$ ipython --no-banner

In [1]: import numpy as np

In [2]: import numpy.linalg as la

In [3]: np.set_printoptions(suppress=True, linewidth=160)

In [4]: J = np.loadtxt("x.csv", delimiter=",")

In [5]: print(J)
[[ 1.  1.  1.  1. -1. -1. -1. -1.]
 [ 1.  1.  1.  1.  1.  1.  1.  1.]
 [ 1.  1. -1. -1.  1.  1. -1. -1.]
 [ 1.  1. -1. -1. -1. -1.  1.  1.]]

In [6]: # columns 0 and 1 are equal

In [7]: cov = J.T @ J

In [8]: print(np.round(la.svd(J, compute_uv=False) ** 2, 2))
[8. 8. 8. 8.]

In [9]: print(np.round(la.eigvalsh(cov)[::-1], 2))
[8. 8. 8. 8. 0. 0. 0. 0.]

In [10]: print((J @ J.T).shape)
(4, 4)

In [11]: print(cov)
[[4. 4. 0. 0. 0. 0. 0. 0.]
 [4. 4. 0. 0. 0. 0. 0. 0.]
 [0. 0. 4. 4. 0. 0. 0. 0.]
 [0. 0. 4. 4. 0. 0. 0. 0.]
 [0. 0. 0. 0. 4. 4. 0. 0.]
 [0. 0. 0. 0. 4. 4. 0. 0.]
 [0. 0. 0. 0. 0. 0. 4. 4.]
 [0. 0. 0. 0. 0. 0. 4. 4.]]

In [12]: print(np.diag(cov))
[4. 4. 4. 4. 4. 4. 4. 4.]

In [13]: print(round(la.norm(J[1] - J[3]), 2))
4.0

In [14]: print(J[1] @ J[3])
0.0

In [15]: print(round(float(la.norm(J, 1)), 2), round(float(la.norm(J, np.inf)), 2))
4.0 8.0

In [16]: print(round(float(la.norm(J[1], 1)), 2), np.round(la.norm(J[1], np.inf), 2))
8.0 1.0

In [17]: F = np.load("block16.npy")

In [18]: print(F)
[[ 1.  1.  3.  2. -3.]
 [ 2.  0.  1. -1. -1.]
 [ 0.  0.  0.  1.  3.]
 [ 0.  0.  1. -3.  3.]
 [ 0.  0.  2.  1.  1.]]

In [19]: out = la.inv(F)

In [20]: print(np.round(la.det(F) * out, 2))
[[ -0. -26. -18.   6.  10.]
 [-52.  26. -40. -30.  80.]
 [ -0.  -0.  12.  -4. -24.]
 [  0.   0. -10.  12.  -6.]
 [ -0.  -0. -14.  -4.   2.]]

In [21]: print(np.round(la.slogdet(F)[0], 2))
-1.0

In [22]: print((np.abs(out) > 1e-9).astype(int))
[[0 1 1 1 1]
 [1 1 1 1 1]
 [0 0 1 1 1]
 [0 0 1 1 1]
 [0 0 1 1 1]]

In [23]: print(out.round(2))
[[ 0.    0.5   0.35 -0.12 -0.19]
 [ 1.   -0.5   0.77  0.58 -1.54]
 [ 0.    0.   -0.23  0.08  0.46]
 [-0.   -0.    0.19 -0.23  0.12]
 [ 0.    0.    0.27  0.08 -0.04]]
